$ python3 -q
>>> import numpy as np
>>> np.set_printoptions(suppress=True, linewidth=200)
>>> arr = np.load("case0.npy")
>>> print(arr)
[[0 1 0 0 0 0 1]
 [1 0 1 1 1 1 1]
 [0 1 0 1 0 1 0]
 [0 1 1 0 1 1 1]
 [0 1 0 1 0 0 0]
 [0 1 1 1 0 0 0]
 [1 1 0 1 0 0 0]]
>>> rng = np.random.default_rng(40751)
>>> lab = rng.permutation(7)
>>> print(lab)
[6 1 5 2 4 3 0]
>>> Y = arr[lab][:, lab]
>>> print(np.trace(Y))
0
>>> print(np.allclose(Y, arr))
False
>>> print(np.diag(Y))
[0 0 0 0 0 0 0]
>>> print(round(np.linalg.eigvalsh(arr).min(), 3))
-2.142
>>> vals, vecs = np.linalg.eigh(arr)
>>> x0 = np.array([1, 2, 1, 2, 1, 1, 0])
>>> print(round(float(x0 @ arr @ x0 / (x0 @ x0)), 3), round(float(vals[0]), 3), round(vals[-1], 3))
3.167 -2.142 3.811
>>> print(np.abs(arr).sum(axis=1).max(), round(np.abs(vals).max(), 3))
6 3.811
>>> X = np.load("sample0.npy")
>>> print(X)
[[-0.52 -0.2   0.2  -0.88]
 [-0.52 -0.2   0.2  -0.88]
 [ 0.    0.    0.    0.  ]
 [-0.65 -0.25  0.25 -1.1 ]
 [-1.04 -0.4   0.4  -1.76]]
>>> rank = np.linalg.matrix_rank(X)
>>> print(rank)
1
>>> ns = np.linalg.svd(X)[2][rank:].T
>>> print([int(np.linalg.matrix_rank(np.delete(X, i, axis=0))) for i in range(5)])
[1, 1, 1, 1, 1]
>>> print(ns.shape)
(4, 3)
>>> print([int(np.linalg.matrix_rank(X[:i])) for i in range(1, len(X) + 1)])
[1, 1, 1, 1, 1]
>>> print([int(np.linalg.matrix_rank(X[:, :j + 1])) for j in range(4)])
[1, 1, 1, 1]
>>> print(np.linalg.matrix_rank(X.T @ X), np.linalg.matrix_rank(X @ X.T))
1 1
>>> x0 = np.array([0, 0, 2, 0])
>>> print((X * x0).sum(axis=1))
[0.4 0.4 0.  0.5 0.8]
>>> print(np.linalg.norm(X @ x0) <= np.linalg.norm(X, 2) * np.linalg.norm(x0) + 1e-9)
True
>>> print(np.round(X @ np.ones(4), 3))
[-1.4  -1.4   0.   -1.75 -2.8 ]
